>>> import numpy as np
>>> import numpy.linalg as la
>>> np.set_printoptions(precision=1, suppress=True, linewidth=160)
>>> feats = np.loadtxt("x.csv", delimiter=",")
>>> feats
array([[0., 0., 0., 0., 2., 0., 0., 0., 0.],
       [0., 0., 0., 0., 0., 0., 0., 0., 0.],
       [0., 1., 0., 0., 0., 0., 0., 0., 0.],
       [0., 0., 0., 0., 0., 0., 0., 0., 0.],
       [0., 0., 0., 0., 0., 0., 0., 0., 0.],
       [0., 0., 0., 0., 0., 2., 0., 0., 0.],
       [0., 0., 0., 1., 0., 0., 0., 0., 0.],
       [0., 0., 0., 0., 0., 0., 0., 0., 3.],
       [3., 0., 0., 0., 0., 0., 0., 0., 0.]])
>>> U, sig, VT = la.svd(feats)
>>> vecs = VT[:(sig > 1e-8).sum()]
>>> rng = np.random.default_rng(760)
>>> x = feats[3] + 2 * feats[8] + rng.integers(2) * np.eye(9)[4]
>>> x
array([6., 0., 0., 0., 0., 0., 0., 0., 0.])
>>> round(la.norm(x - vecs.T @ vecs @ x), 1)
np.float64(0.0)
>>> vecs.T @ vecs
array([[1., 0., 0., 0., 0., 0., 0., 0., 0.],
       [0., 1., 0., 0., 0., 0., 0., 0., 0.],
       [0., 0., 0., 0., 0., 0., 0., 0., 0.],
       [0., 0., 0., 1., 0., 0., 0., 0., 0.],
       [0., 0., 0., 0., 1., 0., 0., 0., 0.],
       [0., 0., 0., 0., 0., 1., 0., 0., 0.],
       [0., 0., 0., 0., 0., 0., 0., 0., 0.],
       [0., 0., 0., 0., 0., 0., 0., 0., 0.],
       [0., 0., 0., 0., 0., 0., 0., 0., 1.]])
>>> la.matrix_rank(np.vstack([feats, x]))
np.int64(6)
>>> np.diag(vecs.T @ vecs)
array([1., 1., 0., 1., 1., 1., 0., 0., 1.])
>>> np.flatnonzero(la.matrix_power((feats != 0) + (feats.T != 0) + np.eye(9), 9)[5])
array([5])
>>> np.sort(la.eigvals(feats).real)
array([0., 0., 0., 0., 0., 0., 0., 0., 2.])
>>> (la.matrix_power((feats != 0) + (feats.T != 0) + np.eye(9), 9) > 0).astype(int)
array([[1, 0, 0, 0, 1, 0, 0, 1, 1],
       [0, 1, 1, 0, 0, 0, 0, 0, 0],
       [0, 1, 1, 0, 0, 0, 0, 0, 0],
       [0, 0, 0, 1, 0, 0, 1, 0, 0],
       [1, 0, 0, 0, 1, 0, 0, 1, 1],
       [0, 0, 0, 0, 0, 1, 0, 0, 0],
       [0, 0, 0, 1, 0, 0, 1, 0, 0],
       [1, 0, 0, 0, 1, 0, 0, 1, 1],
       [1, 0, 0, 0, 1, 0, 0, 1, 1]])
>>> (feats != 0).astype(int)
array([[0, 0, 0, 0, 1, 0, 0, 0, 0],
       [0, 0, 0, 0, 0, 0, 0, 0, 0],
       [0, 1, 0, 0, 0, 0, 0, 0, 0],
       [0, 0, 0, 0, 0, 0, 0, 0, 0],
       [0, 0, 0, 0, 0, 0, 0, 0, 0],
       [0, 0, 0, 0, 0, 1, 0, 0, 0],
       [0, 0, 0, 1, 0, 0, 0, 0, 0],
       [0, 0, 0, 0, 0, 0, 0, 0, 1],
       [1, 0, 0, 0, 0, 0, 0, 0, 0]])
>>> np.argsort(-la.norm(feats, axis=0).round(6), kind="stable")[:3]
array([0, 8, 4])
>>> la.cond(feats) > 100
np.True_
>>> np.round(la.norm(feats, 2) / la.norm(feats), 1)
np.float64(0.6)
>>> [round(float(x), 1) for x in la.svd(feats, compute_uv=False)[:3]]
[3.0, 3.0, 2.0]
>>> la.matrix_rank(feats, rtol=0.1)
np.int64(6)
